$ python3 -q
>>> import numpy as np
>>> from numpy import linalg as LA
>>> np.set_printoptions(precision=3, suppress=True, linewidth=200, floatmode="fixed")
>>> other = np.array([[-1]])
>>> C = np.array([[-2, 0, 2, 0], [2, -1, -2, -1], [0, -1, 0, 2], [-1, 0, 1, -2]])
>>> W0 = np.block([[other, np.zeros((1, 4))], [np.zeros((4, 1)), C]])
>>> W0
array([[-1.000,  0.000,  0.000,  0.000,  0.000],
       [ 0.000, -2.000,  0.000,  2.000,  0.000],
       [ 0.000,  2.000, -1.000, -2.000, -1.000],
       [ 0.000,  0.000, -1.000,  0.000,  2.000],
       [ 0.000, -1.000,  0.000,  1.000, -2.000]])
>>> round(float(LA.norm(W0, 2) / LA.norm(W0)), 3)
0.785
>>> np.argsort(-LA.norm(W0, axis=0).round(6), kind="stable")[:3]
array([1, 3, 4])
>>> [round(float(x), 3) for x in LA.svd(W0, compute_uv=False)[:3]]
[4.3, 3.021, 1.178]
>>> r0, v = W0[2], W0[1]
>>> r0 @ r0
np.float64(10.0)
>>> pr = (r0 @ v) / (r0 @ r0) * r0
>>> round(LA.norm(r0 + v) ** 2 + LA.norm(r0 - v) ** 2, 3)
np.float64(36.0)
>>> np.round((v - pr) @ r0, 3)
np.float64(0.0)
>>> v - pr
array([ 0.000, -0.400, -0.800,  0.400, -0.800])
>>> other = W0 / LA.norm(W0, axis=1, keepdims=True)
>>> gram = other @ other.T
>>> np.degrees(np.arccos(np.clip(gram[1, 3], -1, 1)))
np.float64(90.0)
>>> (np.abs(gram) > 0.9).astype(int)
array([[1, 0, 0, 0, 0],
       [0, 1, 0, 0, 0],
       [0, 0, 1, 0, 0],
       [0, 0, 0, 1, 0],
       [0, 0, 0, 0, 1]])
>>> gram[1]
array([ 0.000,  1.000, -0.894,  0.000,  0.577])
>>> np.argwhere(np.triu(np.abs(gram) > 0.95, 1))
array([], shape=(0, 2), dtype=int64)
>>> (gram - 2 * np.eye(5)).round(6).argmax(axis=1)
array([1, 4, 0, 0, 1])
>>> LA.norm(other, axis=1)
array([1.000, 1.000, 1.000, 1.000, 1.000])
>>> M = np.load("mat.npy")
>>> M
array([[ 10,  -5,  -5, -12],
       [ -5,   5,   0,   9],
       [ -5,   0,   5,   3],
       [-12,   9,   3,  18]])
>>> other = np.array([[2, -4], [8, 8], [-1, 9], [-9, -1]])
>>> other.T @ M.T
array([[  93,  -51,  -42, -117],
       [-113,   51,   62,  129]])
>>> np.einsum("ij->j", M)
array([-12,   9,   3,  18])
>>> np.einsum("ik,kj->ij", M, other)
array([[  93, -113],
       [ -51,   51],
       [ -42,   62],
       [-117,  129]])
>>> np.einsum("ij,ij->i", M, M)
array([294, 131,  59, 558])
>>> np.einsum("ik,kj->ji", M, other)
array([[  93,  -51,  -42, -117],
       [-113,   51,   62,  129]])
>>> evals, evecs = LA.eigh(M)
>>> vec = np.array([1, 2, 3, 2])
>>> np.abs(M).sum(axis=1).max(), np.round(np.abs(evals).max(), 3)
(np.int64(42), np.float64(31.649))
>>> round(vec @ M @ vec / (vec @ vec), 3), np.round(evals[0], 3), round(evals[-1], 3)
(np.float64(8.722), np.float64(-0.0), np.float64(31.649))
>>> np.round(LA.eigvalsh(M[1:, 1:]), 3) + 0
array([ 0.000,  5.000, 23.000])
>>> vec @ M @ vec
np.int64(157)
>>> np.round(evecs * np.maximum(evals, 0) @ evecs.T, 3) + 0
array([[ 10.000,  -5.000,  -5.000, -12.000],
       [ -5.000,   5.000,   0.000,   9.000],
       [ -5.000,   0.000,   5.000,   3.000],
       [-12.000,   9.000,   3.000,  18.000]])
>>> r = LA.matrix_rank(W0)
>>> r
np.int64(4)
>>> null = LA.svd(W0)[2][r:].T
>>> np.round(null[:, 0] / null[np.abs(null[:, 0]).round(6).argmax(), 0], 3) + 0
array([0.000, 1.000, 0.000, 1.000, 0.000])
>>> np.allclose(W0 @ null, 0)
True
>>> np.round(W0 @ null, 3) + 0
array([[0.000],
       [0.000],
       [0.000],
       [0.000],
       [0.000]])
>>> LA.matrix_rank(W0.T @ W0), LA.matrix_rank(W0 @ W0.T)
(np.int64(4), np.int64(4))
>>> [int(LA.matrix_rank(W0[:, :j + 1])) for j in range(5)]
[1, 2, 3, 3, 4]
>>> feats = np.load("a.npy")
>>> feats
array([[ 0.134, -1.569, -0.230],
       [ 0.000, -1.500, -0.300]])
>>> r0, v = feats[1], feats[0]
>>> r0 @ r0
np.float64(2.34)
>>> pr = (r0 @ v) / (r0 @ r0) * r0
>>> pr
array([ 0.000, -1.553, -0.311])
>>> v - pr
array([ 0.134, -0.016,  0.081])
>>> other = np.array([[8, 4], [1, 0], [2, 2]])
>>> other.T @ feats.T
array([[-0.957, -2.100],
       [ 0.076, -0.600]])
>>> np.vstack([feats, other.T]).shape
(4, 3)
>>> np.einsum("ik,kj->ji", feats, other)
array([[-0.957, -2.100],
       [ 0.076, -0.600]])
>>> feats @ other
array([[-0.957,  0.076],
       [-2.100, -0.600]])
